$ python -q
>>> import numpy as np
>>> np.set_printoptions(suppress=True, linewidth=100)
>>> K = np.array([[0.8, 0.1, 0.2, 0.1], [1.8, -1.8, -1.3, -2.0], [-1.2, 1.0, 0.5, 0.8]])
>>> rng = np.random.default_rng(1674)
>>> K[1] = K[0] + 0.1 * rng.normal(size=4)
>>> K.round(3)
array([[ 0.8  ,  0.1  ,  0.2  ,  0.1  ],
       [ 0.851, -0.037,  0.148, -0.025],
       [-1.2  ,  1.   ,  0.5  ,  0.8  ]])
>>> round(np.linalg.norm(K, "nuc"), 3)
np.float64(2.934)
>>> np.round(np.linalg.norm(K[2] - K[0]), 3)
np.float64(2.322)
>>> np.round(np.linalg.norm(K, axis=1), 3)
array([0.837, 0.865, 1.825])
>>> round(float(np.linalg.norm(K) ** 2 / np.linalg.norm(K, 2) ** 2), 3)
1.22
>>> Uu, sv, VT = np.linalg.svd(K)
>>> np.argmax(sv[:-1] / (sv[1:] + 1e-6)) + 1
np.int64(2)
>>> sv.round(3)
array([1.979, 0.928, 0.027])
>>> Y = Uu[:, :2] @ np.diag(sv[:2]) @ VT[:2]
>>> np.round(np.abs(K - Y).max(), 3)
np.float64(0.017)
>>> np.linalg.matrix_rank(K, rtol=0.05)
np.int64(2)
>>> np.round(np.linalg.norm(K - Y, 2), 3), np.round(sv[2], 3)
(np.float64(0.027), np.float64(0.027))
>>> np.linalg.matrix_rank(Y)
np.int64(2)
>>> round(float(np.linalg.norm(K - Y) / np.linalg.norm(K)), 3)
0.012
>>> Uu, sv, VT = np.linalg.svd(K, full_matrices=False)
>>> np.round(np.abs(VT[0]), 3)
array([0.802, 0.448, 0.175, 0.355])
>>> np.round(np.cumsum(sv ** 2) / np.sum(sv ** 2), 3)
array([0.819, 1.   , 1.   ])
>>> np.allclose(Uu * sv @ VT, K)
True
>>> np.round(Uu.T @ K @ VT.T, 3) + 0
array([[1.979, 0.   , 0.   ],
       [0.   , 0.928, 0.   ],
       [0.   , 0.   , 0.027]])
>>> np.round(Uu.T @ Uu, 3) + 0
array([[1., 0., 0.],
       [0., 1., 0.],
       [0., 0., 1.]])
